In [1]: import numpy as np

In [2]: np.set_printoptions(suppress=True, linewidth=120)

In [3]: def rnd(a):
   ...:     return np.round(a, 2) + 0
   ...: 

In [4]: J = np.loadtxt("data.csv", delimiter=",")

In [5]: print(J)
[[ 1.1   0.6  -0.4  -2.1  -1.3   1.2   2.6  -0.9  -0.6   0.2   0.6 ]
 [ 0.1   1.4   0.4   0.1  -0.1   0.4  -0.8   0.3  -2.3  -0.7   0.5 ]
 [ 0.   -0.5   1.1   1.3  -0.2   0.7   0.3  -0.4   1.    0.2   1.4 ]
 [-1.1   1.    0.1  -0.4   0.   -0.8   0.3   0.5  -1.8  -1.8   0.  ]
 [-0.9   1.1   1.9   0.1  -1.5  -0.4  -1.1  -0.3  -1.3   0.   -1.3 ]
 [-1.7   1.7   2.   -0.9   1.3   0.2  -0.9   0.3  -0.4  -1.4   0.7 ]
 [ 0.7   0.6   1.6  -2.   -0.2  -1.7  -0.8   0.1   1.2   1.4   0.3 ]
 [-0.9  -1.1  -0.9  -0.4  -0.2  -0.6   0.5  -0.1  -0.7   0.1   0.  ]
 [ 1.7  -0.4   0.3   1.9  -0.2   1.8  -1.4  -0.2   0.4   2.1   0.9 ]
 [ 2.1  -0.7   0.4   1.4  -0.2  -1.    1.7   1.5  -0.5   0.4   0.6 ]
 [ 0.39  0.38 -0.15 -1.51  2.03  1.24  0.14 -0.66 -0.34 -1.05 -2.16]
 [-0.3   0.1   1.1  -0.2   0.    0.    1.6   0.2  -0.5  -0.3   0.7 ]
 [ 0.2   0.6   0.   -1.3   2.    1.1   0.7  -0.7   0.1  -1.   -2.2 ]]

In [6]: M2 = np.c_[J[:, :1] @ np.array([[0]]), np.array([4, 5, 1, 2, 2, 2, 2, 4, 2, 3, 0, 4, 2])]

In [7]: print(M2)
[[0. 4.]
 [0. 5.]
 [0. 1.]
 [0. 2.]
 [0. 2.]
 [0. 2.]
 [0. 2.]
 [0. 4.]
 [0. 2.]
 [0. 3.]
 [0. 0.]
 [0. 4.]
 [0. 2.]]

In [8]: print(rnd(np.linalg.norm(np.linalg.qr(J)[0].T @ M2, axis=0) ** 2 / ((M2 ** 2).sum(axis=0) + 1e-12)))
[0.   0.97]

In [9]: print(rnd(np.linalg.lstsq(J, M2[:, 0])[0]))
[0. 0. 0. 0. 0. 0. 0. 0. 0. 0. 0.]

In [10]: print(np.linalg.matrix_rank(np.c_[J, M2]))
12

In [11]: print(np.linalg.matrix_rank(M2))
1

In [12]: rng = np.random.default_rng(7744)

In [13]: M2 = J + rng.integers(-2, 3, (13, 9)) @ rng.integers(-2, 3, (9, 11))

In [14]: print(rnd(M2))
[[ -5.9   -2.4   -8.4   -7.1   -3.3    1.2    6.6    0.1   -4.6    1.2   -0.4 ]
 [ -6.9   -2.6   -5.6   -3.9   -6.1    1.4    2.2   -3.7   -8.3    3.3   -1.5 ]
 [  1.     1.5    5.1    6.3   -9.2   -4.3   12.3   -1.4   17.     2.2    2.4 ]
 [  2.9   -3.    -3.9   -9.4   -5.     1.2   -1.7   -1.5   -3.8  -14.8   -1.  ]
 [ -7.9    1.1    0.9   -6.9   12.5   -0.4   -5.1   -2.3   -9.3    4.   -12.3 ]
 [ -8.7   -0.3   -7.    -7.9    6.3    5.2   -1.9    5.3  -10.4    6.6   -0.3 ]
 [ -2.3    1.6    0.6   -3.    -5.2   -0.7    5.2    2.1    3.2    8.4    0.3 ]
 [ -8.9   -5.1   -6.9   -3.4   -2.2    4.4   -3.5   -0.1   -8.7    2.1   -5.  ]
 [  2.7    0.6    7.3   13.9   -7.2  -10.2    6.6   -6.2   12.4   -1.9    2.9 ]
 [  6.1   -0.7    4.4    8.4    1.8   -6.     4.7    7.5    5.5   13.4    1.6 ]
 [  1.39  -2.62   4.85  -3.51   1.03  -6.76   5.14  -5.66   3.66   5.95 -12.16]
 [  0.7    3.1    3.1   11.8    1.     4.    -6.4    9.2    1.5   -4.3    6.7 ]
 [ -6.8   -5.4  -10.     1.7   -5.    -1.9    1.7   -1.7   -7.9   -5.     3.8 ]]

In [15]: print(rnd(np.linalg.svd(M2 - J, compute_uv=False)))
[45.89 29.17 28.2  23.03 15.16  9.53  8.86  6.76  1.95  0.    0.  ]

In [16]: print(np.linalg.matrix_rank(M2 - J, tol=1e-8))
9

In [17]: print(rnd(M2 - J))
[[ -7.  -3.  -8.  -5.  -2.   0.   4.   1.  -4.   1.  -1.]
 [ -7.  -4.  -6.  -4.  -6.   1.   3.  -4.  -6.   4.  -2.]
 [  1.   2.   4.   5.  -9.  -5.  12.  -1.  16.   2.   1.]
 [  4.  -4.  -4.  -9.  -5.   2.  -2.  -2.  -2. -13.  -1.]
 [ -7.   0.  -1.  -7.  14.   0.  -4.  -2.  -8.   4. -11.]
 [ -7.  -2.  -9.  -7.   5.   5.  -1.   5. -10.   8.  -1.]
 [ -3.   1.  -1.  -1.  -5.   1.   6.   2.   2.   7.   0.]
 [ -8.  -4.  -6.  -3.  -2.   5.  -4.   0.  -8.   2.  -5.]
 [  1.   1.   7.  12.  -7. -12.   8.  -6.  12.  -4.   2.]
 [  4.   0.   4.   7.   2.  -5.   3.   6.   6.  13.   1.]
 [  1.  -3.   5.  -2.  -1.  -8.   5.  -5.   4.   7. -10.]
 [  1.   3.   2.  12.   1.   4.  -8.   9.   2.  -4.   6.]
 [ -7.  -6. -10.   3.  -7.  -3.   1.  -1.  -8.  -4.   6.]]

In [18]: hat = J @ np.linalg.solve(J.T @ J, J.T)

In [19]: print(rnd(np.linalg.eigvalsh(hat)))
[0. 0. 1. 1. 1. 1. 1. 1. 1. 1. 1. 1. 1.]

In [20]: print(rnd(np.diag(hat)))
[0.96 0.77 0.98 0.44 0.99 0.89 0.99 0.87 0.81 0.92 0.91 0.6  0.88]

In [21]: A = np.load("x.npy")

In [22]: print(A)
[[3. 1. 1. 1. 1. 1.]
 [1. 3. 1. 1. 1. 1.]
 [1. 1. 3. 1. 1. 1.]
 [1. 1. 1. 3. 1. 1.]
 [1. 1. 1. 1. 3. 1.]
 [1. 1. 1. 1. 1. 3.]]

In [23]: # equal to its transpose

In [24]: x = np.array([2, 1, 3, -2, -3, 0])

In [25]: print(np.sign((A @ x).round(6)))
[ 1.  1.  1. -1. -1.  1.]

In [26]: print(A @ np.ones(6))
[8. 8. 8. 8. 8. 8.]

In [27]: print((A @ x).argmax())
2

In [28]: print(np.einsum("ij,j->i", A, x))
[ 5.  3.  7. -3. -5.  1.]

In [29]: print(A @ (2 * x))
[ 10.   6.  14.  -6. -10.   2.]

In [30]: print(A @ x)
[ 5.  3.  7. -3. -5.  1.]

In [31]: print((A * x).sum(axis=1))
[ 5.  3.  7. -3. -5.  1.]

In [32]: x = np.ones(6)

In [33]: for _ in range(4):
    ...:     x = A @ x
    ...:     x /= np.linalg.norm(x)
    ...:     print(round(x @ A @ x, 2))
    ...: 
8.0
8.0
8.0
8.0

In [34]: print(rnd(np.linalg.eigvalsh(A)[-1]))
8.0

In [35]: print(rnd(x))
[0.41 0.41 0.41 0.41 0.41 0.41]

In [36]: Q, vecs = np.linalg.qr(J[:, :5])[0], np.linalg.qr(J[:, 5:])[0]

In [37]: sigma = np.linalg.svd(Q.T @ vecs, compute_uv=False)

In [38]: print((sigma > 0.9).sum())
2

In [39]: print(rnd(sigma))
[0.99 0.95 0.79 0.58 0.07]

In [40]: print(rnd(np.linalg.det(A)))
256.0

In [41]: print(np.allclose(A @ A.T, A.T @ A))
True

In [42]: print(np.trace(A))
18.0

In [43]: print(A @ A)
[[14. 10. 10. 10. 10. 10.]
 [10. 14. 10. 10. 10. 10.]
 [10. 10. 14. 10. 10. 10.]
 [10. 10. 10. 14. 10. 10.]
 [10. 10. 10. 10. 14. 10.]
 [10. 10. 10. 10. 10. 14.]]

In [44]: print(rnd(np.linalg.matrix_power(A, 3)))
[[92. 84. 84. 84. 84. 84.]
 [84. 92. 84. 84. 84. 84.]
 [84. 84. 92. 84. 84. 84.]
 [84. 84. 84. 92. 84. 84.]
 [84. 84. 84. 84. 92. 84.]
 [84. 84. 84. 84. 84. 92.]]

In [45]: W0 = np.load("test4.npy")

In [46]: print(W0)
[[0 1 0 0 1 1]
 [1 0 1 0 1 0]
 [0 1 0 0 1 1]
 [0 0 0 0 0 0]
 [1 1 1 0 0 1]
 [1 0 1 0 1 0]]

In [47]: # columns 0 and 2 are equal

In [48]: w, vecs = np.linalg.eigh(W0)

In [49]: print(rnd(vecs.T @ vecs))
[[1. 0. 0. 0. 0. 0.]
 [0. 1. 0. 0. 0. 0.]
 [0. 0. 1. 0. 0. 0.]
 [0. 0. 0. 1. 0. 0.]
 [0. 0. 0. 0. 1. 0.]
 [0. 0. 0. 0. 0. 1.]]

In [50]: print(rnd(np.linalg.eigvalsh(W0 + 4 * np.eye(6))))
[2.   2.76 4.   4.   4.   7.24]

In [51]: print([round(float(np.linalg.det(W0[:i, :i])), 2) + 0 for i in range(1, 7)])
[0.0, -1.0, 0.0, 0.0, 0.0, 0.0]

In [52]: print(rnd(np.linalg.eigvalsh(W0).min()))
-2.0

In [53]: data = np.load("w.npy")

In [54]: print(data)
[[ 1  0  0  0  0  0]
 [ 6  1  0  0  0  0]
 [ 9 -5  1  0  0  0]
 [-9  7 -8  1  0  0]
 [ 1  2 -9  9  1  0]
 [-9 -9  2 -5  1  1]]

In [55]: M2 = np.array([[2, 1, 0],
    ...:     [1, -2, -1],
    ...:     [-1, 1, 0],
    ...:     [1, 2, -1],
    ...:     [2, 2, -2],
    ...:     [2, -2, 2]])

In [56]: print(np.einsum("ik,kj->ji", data, M2))
[[  2  13  12  -2  24 -30]
 [  1   4  20 -29   8   1]
 [  0  -1   5  -8 -13  14]]

In [57]: print(M2.T @ data.T)
[[  2  13  12  -2  24 -30]
 [  1   4  20 -29   8   1]
 [  0  -1   5  -8 -13  14]]

In [58]: print(np.einsum("ij->j", data))
[ -1  -4 -14   5   2   1]

In [59]: print(np.linalg.matrix_rank(np.vstack([data, M2.T])))
6

In [60]: print(np.einsum("ik,kj->ij", data, M2))
[[  2   1   0]
 [ 13   4  -1]
 [ 12  20   5]
 [ -2 -29  -8]
 [ 24   8 -13]
 [-30   1  14]]
